% python3 -q
>>> import numpy as np
>>> from numpy import linalg as LA
>>> np.set_printoptions(precision=3, suppress=True, linewidth=160, sign=" ")
>>> def rd(a):
...     return np.round(a, 3) + 0
... 
>>> W0 = np.load("layer14.npy")
>>> W0
array([[ 0,  1,  0,  0,  0,  0,  0,  1,  0,  0],
       [ 1,  0,  0,  0,  0,  0,  0,  0,  0,  0],
       [ 0,  0,  0,  0,  0,  0,  0,  0,  0,  0],
       [ 0,  0,  0,  0,  0,  0,  1,  0,  0,  0],
       [ 0,  0,  0,  0,  0,  0,  0,  0,  0,  0],
       [ 0,  0,  0,  0,  0,  0,  0,  0,  0,  1],
       [ 0,  0,  0,  1,  0,  0,  0,  0,  0,  1],
       [ 1,  0,  0,  0,  0,  0,  0,  0,  0,  0],
       [ 0,  0,  0,  0,  0,  0,  0,  0,  0,  0],
       [ 0,  0,  0,  0,  0,  1,  1,  0,  0,  0]])
>>> # null space of dimension 4
>>> rng = np.random.default_rng(9676)
>>> out = W0 + rng.integers(-2, 3, (10, 6)) @ rng.integers(-2, 3, (6, 10))
>>> out
array([[  0,  -2,   1,  -3,   1,   4,  -6,   4,   3,  -5],
       [ -5,  -4,   6,  -2,  -6,  -5,   0,   4,   2,   0],
       [ -7,   2,  -4,  -7,  -5,   0,   4,  -1,  -8,  -3],
       [ -6,   1,   4,  -3,  -7,  -8,   9,  -5, -11,   5],
       [ -3,  -2, -10,   5,  -1,  -2,   0,  -1,   4,  -7],
       [  7,   2,   0,   1,   7,   7,  -4,   3,   4,   2],
       [ -2,   9,  -8,  -5,  -2,   5,   6,  -1,  -2,   2],
       [  5,   7,  -2,  -2,   3,   4,   4,  -3,  -5,   5],
       [  1,   2,  -5,  -4,   2,   8,  -4,   3,   5,  -5],
       [ -9,  -6,   4,   0,  -9, -11,   5,  -5,  -8,  -1]])
>>> np.abs(out - W0).sum(axis=1)
array([ 29,  35,  41,  58,  35,  36,  42,  39,  39,  58])
>>> x0 = np.array([-5, 0, -1, 0, 4, 4, 4, 5, 2, -2])
>>> rhs = out @ x0
>>> coef, lr = np.zeros(10), 1 / LA.norm(out, 2) ** 2
>>> for i in range(150):
...     coef -= lr * out.T @ (out @ coef - rhs)
...     if i % 50 == 0: print(i, round(LA.norm(out @ coef - rhs), 3))
... 
0 59.584
50 9.246
100 7.867
>>> rd(LA.cond(out))
np.float64(240.653)
>>> rd(np.sort(np.abs(LA.eigvals(W0))))
array([ 0.   ,  0.   ,  0.   ,  0.   ,  0.618,  0.618,  1.414,  1.414,  1.618,  1.618])
>>> print(np.allclose(W0 @ W0.T, W0.T @ W0))
True
>>> W0 @ W0
array([[ 2,  0,  0,  0,  0,  0,  0,  0,  0,  0],
       [ 0,  1,  0,  0,  0,  0,  0,  1,  0,  0],
       [ 0,  0,  0,  0,  0,  0,  0,  0,  0,  0],
       [ 0,  0,  0,  1,  0,  0,  0,  0,  0,  1],
       [ 0,  0,  0,  0,  0,  0,  0,  0,  0,  0],
       [ 0,  0,  0,  0,  0,  1,  1,  0,  0,  0],
       [ 0,  0,  0,  0,  0,  1,  2,  0,  0,  0],
       [ 0,  1,  0,  0,  0,  0,  0,  1,  0,  0],
       [ 0,  0,  0,  0,  0,  0,  0,  0,  0,  0],
       [ 0,  0,  0,  1,  0,  0,  0,  0,  0,  2]])
>>> (W0 + W0.T) / 2
array([[ 0.,  1.,  0.,  0.,  0.,  0.,  0.,  1.,  0.,  0.],
       [ 1.,  0.,  0.,  0.,  0.,  0.,  0.,  0.,  0.,  0.],
       [ 0.,  0.,  0.,  0.,  0.,  0.,  0.,  0.,  0.,  0.],
       [ 0.,  0.,  0.,  0.,  0.,  0.,  1.,  0.,  0.,  0.],
       [ 0.,  0.,  0.,  0.,  0.,  0.,  0.,  0.,  0.,  0.],
       [ 0.,  0.,  0.,  0.,  0.,  0.,  0.,  0.,  0.,  1.],
       [ 0.,  0.,  0.,  1.,  0.,  0.,  0.,  0.,  0.,  1.],
       [ 1.,  0.,  0.,  0.,  0.,  0.,  0.,  0.,  0.,  0.],
       [ 0.,  0.,  0.,  0.,  0.,  0.,  0.,  0.,  0.,  0.],
       [ 0.,  0.,  0.,  0.,  0.,  1.,  1.,  0.,  0.,  0.]])
>>> assert W0 == W0.T
Traceback (most recent call last):
  File "<python-input-20>", line 1, in <module>
    assert W0 == W0.T
           ^^^^^^^^^^
ValueError: The truth value of an array with more than one element is ambiguous. Use a.any() or a.all()
>>> print(np.allclose(W0, W0.T))
True
>>> rk = LA.matrix_rank(W0)
>>> rk
np.int64(6)
>>> ns = LA.svd(W0)[2][rk:].T
>>> print(LA.matrix_rank(W0.T @ W0), LA.matrix_rank(W0 @ W0.T))
6 6
>>> ns.shape
(10, 4)
>>> np.allclose(W0 @ ns, 0)
True
>>> [int(LA.matrix_rank(np.delete(W0, i, axis=0))) for i in range(10)]
[5, 6, 6, 5, 6, 5, 5, 6, 6, 5]
>>> E = np.loadtxt("out1.csv", delimiter=",")
>>> E
array([[-1.,  0.,  0.,  0.,  0.,  0.,  0.,  0.,  0.,  0.,  0.],
       [ 0., -4.,  2., -5., -2., -4., -1.,  2.,  0.,  5.,  1.],
       [ 0., -5., -2.,  2.,  0., -5., -4., -1., -2.,  1.,  1.],
       [ 0.,  3.,  0., -4.,  4.,  1.,  5.,  0., -1.,  2.,  2.],
       [ 0., -1.,  0., -4.,  3., -4.,  2., -2., -3., -2.,  4.],
       [ 0.,  0., -1., -5.,  1.,  3.,  0., -2.,  2., -5.,  2.],
       [ 0., -1.,  4.,  0., -1.,  5.,  0.,  1.,  3.,  0.,  4.],
       [ 0.,  0., -1.,  4.,  3., -4., -1., -4., -1., -3.,  4.],
       [ 0., -2., -5.,  2., -1.,  5.,  5., -2.,  5., -2., -3.],
       [ 0.,  0.,  4.,  3.,  2., -2.,  5.,  1., -2.,  1.,  1.],
       [ 0.,  4.,  2.,  1.,  5., -1., -3., -5.,  3., -3., -2.]])
>>> np.flatnonzero(LA.matrix_power((E != 0) + (E.T != 0) + np.eye(11), 11)[8])
array([  1,   2,   3,   4,   5,   6,   7,   8,   9,  10])
>>> labels = rng.permutation(11)
>>> print(labels)
[ 10   5   6   2   3   9   8   1   7   0   4]
>>> out = E[labels][:, labels]
>>> np.allclose(out, E)
False
>>> np.diag(out)
array([-2.,  3.,  0., -2., -4.,  1.,  5., -4., -4., -1.,  3.])
>>> u, g = E[5], E[0]
>>> u @ u
np.float64(73.0)
>>> print(u @ g)
0.0
>>> p = (u @ g) / (u @ u) * u
>>> p
array([ 0.,  0., -0., -0.,  0.,  0.,  0., -0.,  0., -0.,  0.])
>>> print((g - p) @ u)
0.0
>>> np.outer(u, g)
array([[-0.,  0.,  0.,  0.,  0.,  0.,  0.,  0.,  0.,  0.,  0.],
       [-0.,  0.,  0.,  0.,  0.,  0.,  0.,  0.,  0.,  0.,  0.],
       [ 1., -0., -0., -0., -0., -0., -0., -0., -0., -0., -0.],
       [ 5., -0., -0., -0., -0., -0., -0., -0., -0., -0., -0.],
       [-1.,  0.,  0.,  0.,  0.,  0.,  0.,  0.,  0.,  0.,  0.],
       [-3.,  0.,  0.,  0.,  0.,  0.,  0.,  0.,  0.,  0.,  0.],
       [-0.,  0.,  0.,  0.,  0.,  0.,  0.,  0.,  0.,  0.,  0.],
       [ 2., -0., -0., -0., -0., -0., -0., -0., -0., -0., -0.],
       [-2.,  0.,  0.,  0.,  0.,  0.,  0.,  0.,  0.,  0.,  0.],
       [ 5., -0., -0., -0., -0., -0., -0., -0., -0., -0., -0.],
       [-2.,  0.,  0.,  0.,  0.,  0.,  0.,  0.,  0.,  0.,  0.]])
>>> u = np.array([2, 3, 0, 1, 0, 3, 2, 2])
>>> mat = np.outer(rng.normal(size=11), u) + 0.05 * rng.normal(size=(11, 8))
>>> print(rd(mat))
[[ 1.143  1.838 -0.112  0.649 -0.062  1.831  1.17   1.275]
 [ 0.264  0.312  0.034  0.107  0.07   0.261  0.201  0.122]
 [-0.571 -0.916 -0.021 -0.299  0.009 -0.863 -0.624 -0.603]
 [-2.976 -4.421  0.038 -1.439 -0.05  -4.547 -2.948 -3.028]
 [-0.171 -0.204 -0.056 -0.033  0.088 -0.275 -0.077 -0.102]
 [-1.679 -2.5    0.003 -0.796  0.009 -2.471 -1.735 -1.776]
 [-2.04  -3.089 -0.01  -1.081  0.024 -3.114 -2.052 -2.122]
 [-2.65  -3.908 -0.005 -1.294 -0.014 -3.94  -2.598 -2.686]
 [ 0.666  0.981 -0.038  0.334  0.053  1.042  0.782  0.677]
 [-2.248 -3.351 -0.083 -1.156  0.019 -3.47  -2.318 -2.31 ]
 [ 1.019  1.512  0.009  0.589 -0.003  1.462  1.036  1.048]]
>>> x0 = np.array([2, 1, 2, 2, 0, 0, 1, 2])
>>> rhs = mat @ x0
>>> coef, lr = np.zeros(8), 1 / LA.norm(mat, 2) ** 2
>>> for i in range(6):
...     coef -= lr * mat.T @ (mat @ coef - rhs)
...     if i % 1 == 0: print(i, round(LA.norm(mat @ coef - rhs), 3))
... 
0 0.479
1 0.479
2 0.479
3 0.479
4 0.479
5 0.479
>>> rd(coef)
array([ 0.963,  1.438,  0.001,  0.484,  0.001,  1.458,  0.969,  0.991])
